$ ipython --no-banner

In [1]: import numpy as np

In [2]: import numpy.linalg as la

In [3]: np.set_printoptions(suppress=True, linewidth=160)

In [4]: def rnd(a):
   ...:     return np.round(a, 2) + 0
   ...: 

In [5]: rng = np.random.default_rng(756)

In [6]: lab = rng.integers(0, 3, 4)

In [7]: data = np.triu((lab[:, None] == lab) & (rng.random((4, 4)) < 0.8), 1).astype(int)

In [8]: data += data.T

In [9]: data
Out[9]: 
array([[0, 0, 0, 0],
       [0, 0, 0, 1],
       [0, 0, 0, 0],
       [0, 1, 0, 0]])

In [10]: la.matrix_rank(data, rtol=0.1)
Out[10]: np.int64(2)

In [11]: rnd(la.norm(data, 2) / la.norm(data))
Out[11]: np.float64(0.71)

In [12]: np.flatnonzero(la.matrix_power((data != 0) + (data.T != 0) + np.eye(4), 4)[2])
Out[12]: array([2])

In [13]: (la.matrix_power((data != 0) + (data.T != 0) + np.eye(4), 4) > 0).astype(int)
Out[13]: 
array([[1, 0, 0, 0],
       [0, 1, 0, 1],
       [0, 0, 1, 0],
       [0, 1, 0, 1]])

In [14]: (data != 0).astype(int)
Out[14]: 
array([[0, 0, 0, 0],
       [0, 0, 0, 1],
       [0, 0, 0, 0],
       [0, 1, 0, 0]])

In [15]: r0 = np.array([0, 2])

In [16]: np.cross(data[1, :3], data[3, :3])
Out[16]: array([0, 0, 0])

In [17]: np.convolve(data[1], r0)
Out[17]: array([0, 0, 0, 0, 2])

In [18]: np.correlate(data[1], data[3], "full")
Out[18]: array([0, 0, 0, 0, 0, 1, 0])

In [19]: mat = np.loadtxt("w.csv", delimiter=",")

In [20]: mat
Out[20]: 
array([[1., 0.],
       [0., 1.]])

In [21]: x0 = np.array([8, -9])

In [22]: (x0 - mat @ x0) @ (mat @ x0)
Out[22]: np.float64(0.0)

In [23]: rnd(la.eigvalsh(2 * mat - np.eye(2)))
Out[23]: array([1., 1.])

In [24]: mat @ mat @ x0
Out[24]: array([ 8., -9.])

In [25]: np.eye(2) - mat
Out[25]: 
array([[0., 0.],
       [0., 0.]])

In [26]: th = np.radians(135)

In [27]: r_ = np.eye(2)

In [28]: r_[0, 0] = r_[1, 1] = np.cos(th)

In [29]: r_[0, 1], r_[1, 0] = -np.sin(th), np.sin(th)

In [30]: rnd(r_)
Out[30]: 
array([[-0.71, -0.71],
       [ 0.71, -0.71]])

In [31]: out = mat @ r_.T

In [32]: rnd(out)
Out[32]: 
array([[-0.71,  0.71],
       [-0.71, -0.71]])

In [33]: np.allclose(mat @ mat.T, out @ out.T)
Out[33]: True

In [34]: rnd(la.svd(mat, compute_uv=False)), rnd(la.svd(out, compute_uv=False))
Out[34]: (array([1., 1.]), array([1., 1.]))

In [35]: Lm = la.cholesky(mat)

In [36]: Lm @ Lm.T
Out[36]: 
array([[1., 0.],
       [0., 1.]])

In [37]: mat / np.sqrt(np.outer(np.diag(mat), np.diag(mat)))
Out[37]: 
array([[1., 0.],
       [0., 1.]])

In [38]: Lm
Out[38]: 
array([[1., 0.],
       [0., 1.]])

In [39]: A = np.load("test2.npy")

In [40]: rnd(A)
Out[40]: 
array([[-1.36, -1.75,  3.33],
       [-0.78, -3.34, -2.06],
       [ 3.68, -1.35,  0.79]])

In [41]: th = np.radians(45)

In [42]: r_ = np.eye(3)

In [43]: r_[1, 1] = r_[0, 0] = np.cos(th)

In [44]: r_[1, 0], r_[0, 1] = -np.sin(th), np.sin(th)

In [45]: rnd(r_)
Out[45]: 
array([[ 0.71,  0.71,  0.  ],
       [-0.71,  0.71,  0.  ],
       [ 0.  ,  0.  ,  1.  ]])

In [46]: out = A @ r_.T

In [47]: rnd(out)
Out[47]: 
array([[-2.19, -0.28,  3.33],
       [-2.91, -1.81, -2.06],
       [ 1.65, -3.56,  0.79]])

In [48]: rnd(la.svd(A, compute_uv=False)), rnd(la.svd(out, compute_uv=False))
Out[48]: (array([4., 4., 4.]), array([4., 4., 4.]))

In [49]: lab = rng.permutation(3)

In [50]: lab
Out[50]: array([1, 0, 2])

In [51]: out = A[lab][:, lab]

In [52]: rnd(np.diag(out))
Out[52]: array([-3.34, -1.36,  0.79])

In [53]: rnd(np.trace(out))
Out[53]: np.float64(-3.9)

In [54]: E, _ = la.qr(np.array([[-0.1, 1.4, 1.9], [0.3, -1.3, 0.6], [-0.3, -1.1, 0.6]]))

In [55]: rnd(E)
Out[55]: 
array([[-0.23,  0.6 , -0.77],
       [ 0.69, -0.46, -0.56],
       [-0.69, -0.66, -0.31]])

In [56]: rnd(la.det(E[::-1]))
Out[56]: np.float64(-1.0)

In [57]: rnd(np.einsum("ii->", E))
Out[57]: np.float64(-0.99)

In [58]: rnd(np.einsum("ij,ji->", E, E))
Out[58]: np.float64(2.98)

In [59]: rnd(la.det(E.T))
Out[59]: np.float64(1.0)

In [60]: rnd(la.eigvals(E))
Out[60]: array([ 1.+0.j  , -1.+0.07j, -1.-0.07j])

In [61]: rnd(np.kron(np.eye(2, dtype=int), E))
Out[61]: 
array([[-0.23,  0.6 , -0.77,  0.  ,  0.  ,  0.  ],
       [ 0.69, -0.46, -0.56,  0.  ,  0.  ,  0.  ],
       [-0.69, -0.66, -0.31,  0.  ,  0.  ,  0.  ],
       [ 0.  ,  0.  ,  0.  , -0.23,  0.6 , -0.77],
       [ 0.  ,  0.  ,  0.  ,  0.69, -0.46, -0.56],
       [ 0.  ,  0.  ,  0.  , -0.69, -0.66, -0.31]])

In [62]: rnd(np.trace(E))
Out[62]: np.float64(-0.99)

In [63]: rnd(la.det(E))
Out[63]: np.float64(1.0)

In [64]: E.inv()
Traceback (most recent call last):
  Cell In[64], line 1
    E.inv()
AttributeError: 'numpy.ndarray' object has no attribute 'inv'


In [65]: rnd(np.abs(la.eigvals(E)).max())
Out[65]: np.float64(1.0)

In [66]: rnd((E + E.T) / 2)
Out[66]: 
array([[-0.23,  0.64, -0.73],
       [ 0.64, -0.46, -0.61],
       [-0.73, -0.61, -0.31]])

In [67]: P = np.triu(np.array([[2, 0, 2], [-1, 1, 0], [2, -3, 2]]), 1) + np.eye(3)

In [68]: out = P @ E @ la.inv(P)

In [69]: rnd(out)
Out[69]: 
array([[-1.61, -0.71,  1.83],
       [ 0.69, -0.46, -1.94],
       [-0.69, -0.66,  1.07]])

In [70]: rnd(P @ E - E @ P)
Out[70]: 
array([[-1.38, -1.31, -0.16],
       [ 0.  ,  0.  , -1.38],
       [ 0.  ,  0.  ,  1.38]])

In [71]: lab = rng.permutation(3)

In [72]: lab
Out[72]: array([2, 1, 0])

In [73]: out = E[lab][:, lab]

In [74]: np.allclose(out, E)
Out[74]: False

In [75]: rnd(la.det(out)), rnd(la.det(E[lab]))
Out[75]: (np.float64(1.0), np.float64(-1.0))

In [76]: rnd(np.trace(out))
Out[76]: np.float64(-0.99)

In [77]: M = np.array([[0, 0, 0], [2, 1, 0], [1, 0, 1]])

In [78]: rank = la.matrix_rank(M)

In [79]: rank
Out[79]: np.int64(2)

In [80]: null = la.svd(M)[2][rank:].T

In [81]: null.shape
Out[81]: (3, 1)

In [82]: np.allclose(M @ null, 0)
Out[82]: True

In [83]: [int(la.matrix_rank(M[:, :j + 1])) for j in range(3)]
Out[83]: [1, 2, 2]

In [84]: rnd(la.eigvals(M))
Out[84]: array([1., 1., 0.])

In [85]: np.einsum("ii->", M)
Out[85]: np.int64(2)

In [86]: np.kron(np.eye(2, dtype=int), M)
Out[86]: 
array([[0, 0, 0, 0, 0, 0],
       [2, 1, 0, 0, 0, 0],
       [1, 0, 1, 0, 0, 0],
       [0, 0, 0, 0, 0, 0],
       [0, 0, 0, 2, 1, 0],
       [0, 0, 0, 1, 0, 1]])

In [87]: rnd(la.eigvals(M).sum().real)
Out[87]: np.float64(2.0)

In [88]: x0 = np.array([1, 0, 2])

In [89]: np.einsum("ij,j->i", M, x0)
Out[89]: array([0, 2, 3])

In [90]: M @ np.ones(3)
Out[90]: array([0., 3., 2.])

In [91]: (M * x0).sum(axis=1)
Out[91]: array([0, 2, 3])

In [92]: la.matrix_power(M - np.diag(np.diag(M)), 3)
Out[92]: 
array([[0, 0, 0],
       [0, 0, 0],
       [0, 0, 0]])

In [93]: arr = np.load("sample5.npy")

In [94]: arr
Out[94]: 
array([[ 4.37,  0.58,  1.18],
       [ 1.65,  7.65,  3.02],
       [-3.27, -0.92, -1.65],
       [-1.31,  1.19,  0.61],
       [-3.89,  5.86,  2.53],
       [ 3.77,  3.22,  0.84],
       [-2.  , -0.71,  0.73],
       [-0.77, -3.57,  6.4 ],
       [ 1.12, -0.93,  1.31],
       [ 1.31,  1.51, -0.63],
       [ 2.67,  1.54, -3.82],
       [-1.03, -3.32, -0.75],
       [ 2.79,  2.54,  1.87],
       [ 1.39, -0.44, -3.97],
       [-0.55, -1.41,  1.29],
       [ 0.77, -2.05,  1.79],
       [-2.28, -2.69,  1.62],
       [ 0.22,  3.65,  1.46],
       [-5.82, -2.22,  0.16],
       [-7.39, -4.5 , -0.6 ],
       [ 0.93, -2.25, -1.1 ],
       [-0.41,  6.28, -5.41],
       [ 1.13, -0.72, -0.81],
       [-1.29,  0.03,  0.  ],
       [ 1.04, -2.16,  0.54],
       [ 4.61,  4.87, 12.12]])

In [95]: P = arr @ la.solve(arr.T @ arr, arr.T)

In [96]: rnd(np.diag(P))
Out[96]: 
array([0.1 , 0.24, 0.06, 0.02, 0.35, 0.08, 0.02, 0.22, 0.02, 0.02, 0.11, 0.04, 0.05, 0.08, 0.02, 0.04, 0.06, 0.06, 0.17, 0.27, 0.04, 0.32, 0.02, 0.01, 0.04,
       0.56])

In [97]: la.matrix_rank(np.eye(26) - P)
Out[97]: np.int64(23)

In [98]: np.allclose(P @ P, P)
Out[98]: True

In [99]: rnd(la.eigvalsh(P))
Out[99]: array([0., 0., 0., 0., 0., 0., 0., 0., 0., 0., 0., 0., 0., 0., 0., 0., 0., 0., 0., 0., 0., 0., 0., 1., 1., 1.])

In [100]: rnd(P @ arr[:, 0])
Out[100]: 
array([ 4.37,  1.65, -3.27, -1.31, -3.89,  3.77, -2.  , -0.77,  1.12,  1.31,  2.67, -1.03,  2.79,  1.39, -0.55,  0.77, -2.28,  0.22, -5.82, -7.39,  0.93,
       -0.41,  1.13, -1.29,  1.04,  4.61])

In [101]: G = np.cov(arr, rowvar=False)

In [102]: rnd(arr.std(axis=0))
Out[102]: array([2.84, 3.18, 3.24])

In [103]: rnd(np.corrcoef(arr.T))
Out[103]: 
array([[1.  , 0.4 , 0.22],
       [0.4 , 1.  , 0.14],
       [0.22, 0.14, 1.  ]])

In [104]: rnd(la.eigvalsh(G)[::-1])
Out[104]: array([14.88,  9.5 ,  5.47])

In [105]: out = np.c_[arr[:, :2] @ np.array([[7, 9], [3, 9]]), np.array([3, 7, -6, -4, 9, -7, 8, -6, -4, 9, 9, 8, 4, -7, -8, 7, 2, 3, -6, -5, -1, 3, 4, -3, -5, -4])]

In [106]: rnd(out)
Out[106]: 
array([[  32.33,   44.55,    3.  ],
       [  34.5 ,   83.7 ,    7.  ],
       [ -25.65,  -37.71,   -6.  ],
       [  -5.6 ,   -1.08,   -4.  ],
       [  -9.65,   17.73,    9.  ],
       [  36.05,   62.91,   -7.  ],
       [ -16.13,  -24.39,    8.  ],
       [ -16.1 ,  -39.06,   -6.  ],
       [   5.05,    1.71,   -4.  ],
       [  13.7 ,   25.38,    9.  ],
       [  23.31,   37.89,    9.  ],
       [ -17.17,  -39.15,    8.  ],
       [  27.15,   47.97,    4.  ],
       [   8.41,    8.55,   -7.  ],
       [  -8.08,  -17.64,   -8.  ],
       [  -0.76,  -11.52,    7.  ],
       [ -24.03,  -44.73,    2.  ],
       [  12.49,   34.83,    3.  ],
       [ -47.4 ,  -72.36,   -6.  ],
       [ -65.23, -107.01,   -5.  ],
       [  -0.24,  -11.88,   -1.  ],
       [  15.97,   52.83,    3.  ],
       [   5.75,    3.69,    4.  ],
       [  -8.94,  -11.34,   -3.  ],
       [   0.8 ,  -10.08,   -5.  ],
       [  46.88,   85.32,   -4.  ]])

In [107]: la.matrix_rank(out)
Out[107]: np.int64(3)

In [108]: rnd(la.norm(out - arr @ la.lstsq(arr, out)[0], axis=0))
Out[108]: array([ 0.  ,  0.  , 27.88])

In [109]: rnd(la.norm(la.qr(arr)[0].T @ out, axis=0) ** 2 / ((out ** 2).sum(axis=0) + 1e-12))
Out[109]: array([1.  , 1.  , 0.15])

In [110]: cent = arr[[10, 1]].astype(float)

In [111]: for _ in range(5):
     ...:     lab = la.norm(arr[:, None] - cent, axis=-1).argmin(axis=1)
     ...:     cent = np.array([arr[lab == j].mean(axis=0) for j in range(2)])
     ...: 

In [112]: lab
Out[112]: array([0, 1, 0, 0, 1, 1, 0, 0, 0, 0, 0, 0, 1, 0, 0, 0, 0, 1, 0, 0, 0, 0, 0, 0, 0, 1])

In [113]: rnd(cent[1] - cent[0])
Out[113]: array([2.09, 5.47, 3.8 ])

In [114]: np.abs(cent[1] - cent[0]).argmax()
Out[114]: np.int64(1)

In [115]: np.bincount(lab)
Out[115]: array([20,  6])

In [116]: blk = np.stack([E, 3 * E, E[::-1]])

In [117]: la.matrix_rank(blk)
Out[117]: array([3, 3, 3])

In [118]: rnd(la.det(blk))
Out[118]: array([ 1., 27., -1.])

In [119]: K = np.loadtxt("run2.csv", delimiter=",")

In [120]: K
Out[120]: 
array([[2., 2., 2., 2.],
       [2., 4., 4., 4.],
       [2., 4., 6., 6.],
       [2., 4., 6., 8.]])

In [121]: r0 = np.array([-2, 1, 2, 0])

In [122]: out = K + np.outer(r0, np.eye(4)[0])

In [123]: out
Out[123]: 
array([[0., 2., 2., 2.],
       [3., 4., 4., 4.],
       [4., 4., 6., 6.],
       [2., 4., 6., 8.]])

In [124]: rnd(la.det(out) / la.det(K)), rnd(1 + la.solve(K, r0)[0])
Out[124]: (np.float64(-1.5), np.float64(-1.5))

In [125]: la.matrix_rank(la.inv(out) - la.inv(K), tol=1e-8)
Out[125]: np.int64(1)

In [126]: q, r_ = la.qr(out)

In [127]: rnd(abs(r_[0, 0])), rnd(la.norm(out[:, 0]))
Out[127]: (np.float64(5.39), np.float64(5.39))

In [128]: np.trace(q @ q.T)
Out[128]: np.float64(4.0)

In [129]: out = np.array([[1, -1, 5], [3, 0, -2], [5, 2, -5], [5, 3, 5]])

In [130]: np.einsum("ik,kj->ij", K, out)
Out[130]: 
array([[28.,  8.,  6.],
       [54., 18.,  2.],
       [74., 28.,  2.],
       [84., 34., 12.]])

In [131]: np.vstack([K, out.T]).shape
Out[131]: (7, 4)

In [132]: np.einsum("ij,ij->i", K, K)
Out[132]: array([ 16.,  52.,  92., 120.])

In [133]: out @ K
Traceback (most recent call last):
  Cell In[133], line 1
    out @ K
ValueError: matmul: Input operand 1 has a mismatch in its core dimension 0, with gufunc signature (n?,k),(k,m?)->(n?,m?) (size 4 is different from 3)


In [134]: K @ out
Out[134]: 
array([[28.,  8.,  6.],
       [54., 18.,  2.],
       [74., 28.,  2.],
       [84., 34., 12.]])

In [135]: np.einsum("ik,kj->ji", K, out)
Out[135]: 
array([[28., 54., 74., 84.],
       [ 8., 18., 28., 34.],
       [ 6.,  2.,  2., 12.]])

In [136]: la.matrix_rank(np.vstack([K, out.T]))
Out[136]: np.int64(4)

In [137]: X = np.load("dump.npy")

In [138]: X
Out[138]: 
array([[11,  7, 11],
       [ 2, -2,  2],
       [-1, -5, -1],
       [ 3, -1,  3]])

In [139]: rank = la.matrix_rank(X)

In [140]: rank
Out[140]: np.int64(2)

In [141]: null = la.svd(X)[2][rank:].T

In [142]: rnd(X @ null)
Out[142]: 
array([[0.],
       [0.],
       [0.],
       [0.]])

In [143]: null.shape
Out[143]: (3, 1)

In [144]: rnd(null @ null.T)
Out[144]: 
array([[ 0.5,  0. , -0.5],
       [ 0. ,  0. ,  0. ],
       [-0.5,  0. ,  0.5]])

In [145]: np.allclose(X @ null, 0)
Out[145]: True

In [146]: [int(la.matrix_rank(np.delete(X, i, axis=0))) for i in range(4)]
Out[146]: [2, 2, 2, 2]

In [147]: la.matrix_rank(X.T @ X), la.matrix_rank(X @ X.T)
Out[147]: (np.int64(2), np.int64(2))

In [148]: rnd(null[:, 0] / null[np.abs(null[:, 0]).round(6).argmax(), 0])
Out[148]: array([ 1.,  0., -1.])
